$ ipython --no-banner

In [1]: import numpy as np

In [2]: import numpy.linalg as la

In [3]: np.set_printoptions(suppress=True, linewidth=140)

In [4]: def tidy(a):
   ...:     return np.round(a, 2) + 0
   ...: 

In [5]: data = np.load("sample12.npy")

In [6]: data
Out[6]: 
array([[ 5,  2,  5],
       [ 2,  8,  8],
       [ 5,  8, 10]])

In [7]: left, sig, vt = la.svd(data)

In [8]: np.argmax(sig[:-1] / (sig[1:] + 1e-6)) + 1
Out[8]: np.int64(2)

In [9]: B = left[:, :2] @ np.diag(sig[:2]) @ vt[:2]

In [10]: tidy(la.norm(data - B) / la.norm(data))
Out[10]: np.float64(0.0)

In [11]: tidy(B)
Out[11]: 
array([[ 5.,  2.,  5.],
       [ 2.,  8.,  8.],
       [ 5.,  8., 10.]])

In [12]: la.matrix_rank(B)
Out[12]: np.int64(2)

In [13]: tidy(data @ la.pinv(data) @ data)
Out[13]: 
array([[ 5.,  2.,  5.],
       [ 2.,  8.,  8.],
       [ 5.,  8., 10.]])

In [14]: np.abs(np.diag(la.qr(data)[1])) > 1e-9
Out[14]: array([ True,  True, False])

In [15]: np.allclose(data[:-1].T @ la.lstsq(data[:-1].T, data[-1])[0], data[-1])
Out[15]: True

In [16]: tidy(np.trace(la.pinv(data) @ data))
Out[16]: np.float64(2.0)

In [17]: B = np.array([[2, 2, 2, 2, 0],
    ...:     [2, 0, 3, 0, 3],
    ...:     [0, 2, 0, 1, 2],
    ...:     [0, 0, 0, 1, 1],
    ...:     [2, 0, 3, 2, 2]])

In [18]: B[-1] = B[0]

In [19]: E = B + 0.05 * np.eye(5)

In [20]: E
Out[20]: 
array([[2.05, 2.  , 2.  , 2.  , 0.  ],
       [2.  , 0.05, 3.  , 0.  , 3.  ],
       [0.  , 2.  , 0.05, 1.  , 2.  ],
       [0.  , 0.  , 0.  , 1.05, 1.  ],
       [2.  , 2.  , 2.  , 2.  , 0.05]])

In [21]: vec = np.array([2, 2, -1, 2, 1])

In [22]: target = E @ vec

In [23]: coef, lr = np.zeros(5), 1 / la.norm(E, 2) ** 2

In [24]: for i in range(60):
    ...:     coef -= lr * E.T @ (E @ coef - target)
    ...:     if i % 10 == 0: print(i, round(la.norm(E @ coef - target), 2))
    ...: 
0 4.99
10 0.86
20 0.3
30 0.21
40 0.17
50 0.14

In [25]: tidy(la.cond(E))
Out[25]: np.float64(295.14)

In [26]: tidy(coef)
Out[26]: array([0.5 , 2.16, 0.23, 2.12, 0.76])

In [27]: vec = np.array([3, 4, -3, 7, -6])

In [28]: tidy(E * vec)
Out[28]: 
array([[  6.15,   8.  ,  -6.  ,  14.  ,   0.  ],
       [  6.  ,   0.2 ,  -9.  ,   0.  , -18.  ],
       [  0.  ,   8.  ,  -0.15,   7.  , -12.  ],
       [  0.  ,   0.  ,   0.  ,   7.35,  -6.  ],
       [  6.  ,   8.  ,  -6.  ,  14.  ,  -0.3 ]])

In [29]: tidy(E @ (2 * vec))
Out[29]: array([ 44.3, -41.6,   5.7,   2.7,  43.4])

In [30]: tidy(E @ vec)
Out[30]: array([ 22.15, -20.8 ,   2.85,   1.35,  21.7 ])

In [31]: np.sign((E @ vec).round(6))
Out[31]: array([ 1., -1.,  1.,  1.,  1.])

In [32]: tidy(np.einsum("ij,j->i", E, vec))
Out[32]: array([ 22.15, -20.8 ,   2.85,   1.35,  21.7 ])
